% python3 -q
>>> import numpy as np
>>> np.set_printoptions(precision=3, suppress=True, linewidth=120, legacy="1.25")
>>> A = np.load("block13.npy")
>>> A
array([[2, 0, 2, 0],
       [0, 3, 0, 0],
       [0, 0, 1, 0]])
>>> out = A / np.linalg.norm(A, axis=1, keepdims=True)
>>> G = out @ out.T
>>> np.round(np.degrees(np.arccos(np.clip(G[0, 2], -1, 1))), 3)
45.0
>>> print(G)
[[1.    0.    0.707]
 [0.    1.    0.   ]
 [0.707 0.    1.   ]]
>>> np.argwhere(np.triu(np.abs(G) > 0.95, 1))
array([], shape=(0, 2), dtype=int64)
>>> X = np.diag(5 * np.array([-2, 9, 8])) + np.array([[-2, 3, -1], [-2, 3, -2], [3, 3, -3]])
>>> print(X)
[[-12   3  -1]
 [ -2  48  -2]
 [  3   3  37]]
>>> Q = X.astype(float).copy()
>>> for j in range(3):
...     Q[:, j] -= Q[:, :j] @ (Q[:, :j].T @ Q[:, j])
...     Q[:, j] /= np.linalg.norm(Q[:, j])
... 
>>> np.round(Q.T @ Q, 3) + 0
array([[1., 0., 0.],
       [0., 1., 0.],
       [0., 0., 1.]])
>>> feats = np.loadtxt("w.csv", delimiter=",")
>>> feats
array([[-2.567,  0.171, -4.091],
       [-0.595,  1.555, -0.793],
       [-0.433, -2.349, -5.038],
       [-1.36 ,  0.321, -1.702],
       [-4.057,  0.706,  1.461],
       [ 0.182, -0.169, -2.247],
       [ 0.058, -0.956, -0.213],
       [ 3.582,  0.409, -2.394],
       [ 1.475,  4.015, -6.525],
       [-0.992, -1.638,  0.975],
       [-1.837, -0.712,  7.514],
       [ 0.815,  1.681, -0.708],
       [ 1.489, -0.511,  0.551],
       [-0.985,  0.229,  5.109]])
>>> dist = np.linalg.norm(feats[:, None] - feats[None], axis=-1)
>>> np.linalg.matrix_rank(dist ** 2)
5
>>> dist[:5, :5]
array([[0.   , 4.084, 3.435, 2.681, 5.773],
       [4.084, 0.   , 5.77 , 1.713, 4.217],
       [3.435, 5.77 , 0.   , 4.372, 8.044],
       [2.681, 1.713, 4.372, 0.   , 4.175],
       [5.773, 4.217, 8.044, 4.175, 0.   ]])
>>> print((dist + 1e9 * np.eye(14)).round(6).argmin(axis=1))
[ 3 11  0  5  9  3 12  5  7  6 13  1  6 10]
>>> dist[4].round(6).argsort(kind="stable")[:4]
array([4, 9, 3, 1])
>>> np.flatnonzero(dist[4] < dist.mean() / 2)
array([4])
>>> dist.shape
(14, 14)
>>> G = np.cov(feats, rowvar=False)
>>> np.polyfit(feats[:, 0], feats[:, 1], 1)
array([0.171, 0.26 ])
>>> G.shape
(3, 3)
>>> rng = np.random.default_rng(528491)
>>> mat = rng.normal(size=(18, 3)) + 3 * np.array([3, -2, 1])
>>> mat
array([[ 9.79 , -6.151,  3.503],
       [ 8.976, -6.21 ,  4.384],
       [10.34 , -6.892,  0.355],
       [ 7.216, -5.183,  0.928],
       [ 7.269, -5.89 ,  1.361],
       [ 8.933, -5.217,  3.459],
       [10.89 , -5.773,  2.737],
       [ 9.193, -7.478,  3.952],
       [ 9.283, -5.68 ,  2.009],
       [ 8.854, -5.71 ,  2.618],
       [ 9.057, -5.915,  1.222],
       [ 8.868, -7.723,  3.86 ],
       [10.738, -5.341,  1.979],
       [10.641, -6.818,  3.589],
       [10.221, -5.957,  3.411],
       [ 7.308, -7.608,  3.086],
       [ 9.612, -6.671,  3.137],
       [ 7.8  , -5.731,  2.063]])
>>> dist = np.linalg.norm(mat[:, None] - mat[None], axis=-1)
>>> np.linalg.matrix_rank(dist ** 2)
5
